$ ipython --no-banner

In [1]: import numpy as np

In [2]: np.set_printoptions(suppress=True, linewidth=140)

In [3]: m1 = np.load("a.npy")

In [4]: print(m1)
[[ -6.64  -1.89 -10.59   0.98]
 [ -6.75  -3.16  -9.23  -0.23]
 [ -5.31  -2.05  -7.04   1.52]
 [ -6.09  -1.48  -7.04   0.96]
 [ -6.18  -2.26  -8.56  -0.21]
 [ -5.6   -2.68  -8.89  -0.22]
 [ -6.7   -2.68 -10.01  -0.21]
 [ -6.31  -3.68  -9.69  -1.86]
 [ -7.53  -3.54  -8.91   0.17]
 [ -5.77  -3.06  -6.96  -0.96]
 [ -5.32  -1.36  -8.61  -1.83]
 [ -5.66  -3.28  -7.66  -0.24]
 [ -6.66  -3.69  -9.14  -1.74]
 [ -6.99  -3.32  -8.41  -0.97]
 [ -6.48  -3.01  -8.38   1.03]
 [ -6.1   -3.84  -9.6    0.48]]

In [5]: blk = np.stack([m1, 2 * m1, m1[::-1]])

In [6]: np.round(np.linalg.norm(blk, axis=(1, 2)), 2)
Out[6]: array([44.78, 89.56, 44.78])

In [7]: np.linalg.matrix_rank(blk)
Out[7]: array([4, 4, 4])

In [8]: (blk @ m1.T).shape
Out[8]: (3, 16, 16)

In [9]: blk.shape
Out[9]: (3, 16, 4)

In [10]: print(np.round(np.einsum("bij,cij->bc", blk, blk), 2))
[[2005.47 4010.94 1944.59]
 [4010.94 8021.88 3889.19]
 [1944.59 3889.19 2005.47]]

In [11]: Xc = (m1 - m1.mean(axis=0)) / m1.std(axis=0)

In [12]: np.round(Xc.std(axis=0), 2)
Out[12]: array([1., 1., 1., 1.])

In [13]: c = np.linalg.lstsq(np.delete(Xc, 3, axis=1), Xc[:, 3])[0]

In [14]: np.round(1 - np.var(Xc[:, 3] - np.delete(Xc, 3, axis=1) @ c), 2)
Out[14]: np.float64(0.14)

In [15]: print(c.round(2))
[-0.26  0.37  0.21]

In [16]: labels = m1[:, 1] > np.median(m1[:, 1])

In [17]: r0 = m1[labels].mean(axis=0) - m1[~labels].mean(axis=0)

In [18]: labels.astype(int)
Out[18]: array([1, 0, 1, 1, 1, 1, 1, 0, 0, 0, 1, 0, 0, 0, 1, 0])

In [19]: r0.round(2)
Out[19]: array([0.43, 1.27, 0.06, 0.92])

In [20]: print(np.argsort(-np.abs(r0).round(6), kind="stable"))
[1 3 0 2]

In [21]: round((((m1 - m1.mean(axis=0)) @ r0 > 0) == labels).mean(), 2)
Out[21]: np.float64(0.94)

In [22]: Xc = m1 - m1.mean(axis=0)

In [23]: left, sig, VT = np.linalg.svd(Xc, full_matrices=False)

In [24]: round((sig ** 2).sum() ** 2 / (sig ** 4).sum(), 2)
Out[24]: np.float64(2.9)

In [25]: np.abs(left[:, 0]).argmax()
Out[25]: np.int64(2)

In [26]: np.round(np.abs(VT[-1]), 2)
Out[26]: array([0.86, 0.42, 0.23, 0.16])

In [27]: np.searchsorted(np.cumsum(sig ** 2) / (sig ** 2).sum(), 0.9) + 1
Out[27]: np.int64(3)

In [28]: np.round(VT[0] * np.sign(VT[0, np.abs(VT[0]).argmax()]), 2)
Out[28]: array([0.27, 0.37, 0.71, 0.54])

In [29]: np.linalg.matrix_rank(Xc)
Out[29]: np.int64(4)

In [30]: np.round(Xc.mean(axis=0), 2) + 0
Out[30]: array([0., 0., 0., 0.])
